% python3 -q
>>> import numpy as np
>>> from numpy import linalg as LA
>>> np.set_printoptions(precision=4, suppress=True, linewidth=160, legacy="1.25")
>>> E = np.loadtxt("block5.csv", delimiter=",")
>>> print(E)
[[6. 1. 1. 1. 1.]
 [1. 6. 1. 1. 1.]
 [1. 1. 6. 1. 1.]
 [1. 1. 1. 6. 1.]
 [1. 1. 1. 1. 6.]]
>>> print(LA.eigvals(E))
[ 5. 10.  5.  5.  5.]
>>> print(round(LA.det(E.T), 4))
6250.0
>>> print(round(float(LA.det(E[::-1])), 4))
6250.0
>>> print(np.einsum("ij,ji->", E, E))
200.0
>>> print(np.kron(np.eye(2, dtype=int), E))
[[6. 1. 1. 1. 1. 0. 0. 0. 0. 0.]
 [1. 6. 1. 1. 1. 0. 0. 0. 0. 0.]
 [1. 1. 6. 1. 1. 0. 0. 0. 0. 0.]
 [1. 1. 1. 6. 1. 0. 0. 0. 0. 0.]
 [1. 1. 1. 1. 6. 0. 0. 0. 0. 0.]
 [0. 0. 0. 0. 0. 6. 1. 1. 1. 1.]
 [0. 0. 0. 0. 0. 1. 6. 1. 1. 1.]
 [0. 0. 0. 0. 0. 1. 1. 6. 1. 1.]
 [0. 0. 0. 0. 0. 1. 1. 1. 6. 1.]
 [0. 0. 0. 0. 0. 1. 1. 1. 1. 6.]]
>>> print(np.poly(E))
[    1.   -30.   350. -2000.  5625. -6250.]
>>> print(E @ np.ones(5))
[10. 10. 10. 10. 10.]
>>> print(np.sort(np.abs(np.fft.fft(E[0]))), np.sort(LA.svd(E, compute_uv=False)))
[ 5.  5.  5.  5. 10.] [ 5.  5.  5.  5. 10.]
>>> print(E @ (-1.0) ** np.arange(5))
[ 6. -4.  6. -4.  6.]
>>> print(np.allclose(E @ E.T, E.T @ E))
True
>>> q = E.astype(float).copy()
>>> for j in range(5):
...     q[:, j] -= q[:, :j] @ (q[:, :j].T @ q[:, j])
...     q[:, j] /= LA.norm(q[:, j])
... 
>>> print(np.round(q.T @ q, 4) + 0)
[[1. 0. 0. 0. 0.]
 [0. 1. 0. 0. 0.]
 [0. 0. 1. 0. 0.]
 [0. 0. 0. 1. 0.]
 [0. 0. 0. 0. 1.]]
>>> print(np.round(q.T @ E, 4) + 0)
[[6.3246 2.3717 2.3717 2.3717 2.3717]
 [0.     5.863  1.599  1.599  1.599 ]
 [0.     0.     5.6408 1.2087 1.2087]
 [0.     0.     0.     5.5097 0.9723]
 [0.     0.     0.     0.     5.4233]]
>>> vals, evecs = LA.eig(E)
>>> print(np.round(E @ evecs[:, 0] - vals[0] * evecs[:, 0], 4) + 0)
[0. 0. 0. 0. 0.]
>>> print(np.sort(LA.eigvals(E.T)))
[ 5.  5.  5.  5. 10.]
>>> print(np.sort(LA.eigvals(E @ E)))
[ 25.  25.  25.  25. 100.]
>>> print(round(np.prod(vals), 4))
6250.0
>>> T = np.stack([E, -3 * E, E[::-1]])
>>> print((T @ E.T).shape)
(3, 5, 5)
>>> print(LA.matrix_rank(T))
[5 5 5]
>>> print(np.einsum("bij,cij->bc", T, T))
[[ 200. -600.  100.]
 [-600. 1800. -300.]
 [ 100. -300.  200.]]
>>> F = np.array([[-2, 0, 0, 0, 0],
...     [0, 4, 0, 0, 0],
...     [0, 0, 1, 0, 0],
...     [0, 0, 0, -2, 0],
...     [0, 0, 0, 0, 1]])
>>> print(F)
[[-2  0  0  0  0]
 [ 0  4  0  0  0]
 [ 0  0  1  0  0]
 [ 0  0  0 -2  0]
 [ 0  0  0  0  1]]
>>> rng = np.random.default_rng(96571)
>>> idx = rng.permutation(5)
>>> print(idx)
[3 0 1 2 4]
>>> A2 = F[idx][:, idx]
>>> print(np.trace(A2))
2
>>> print(np.allclose(A2, F))
False
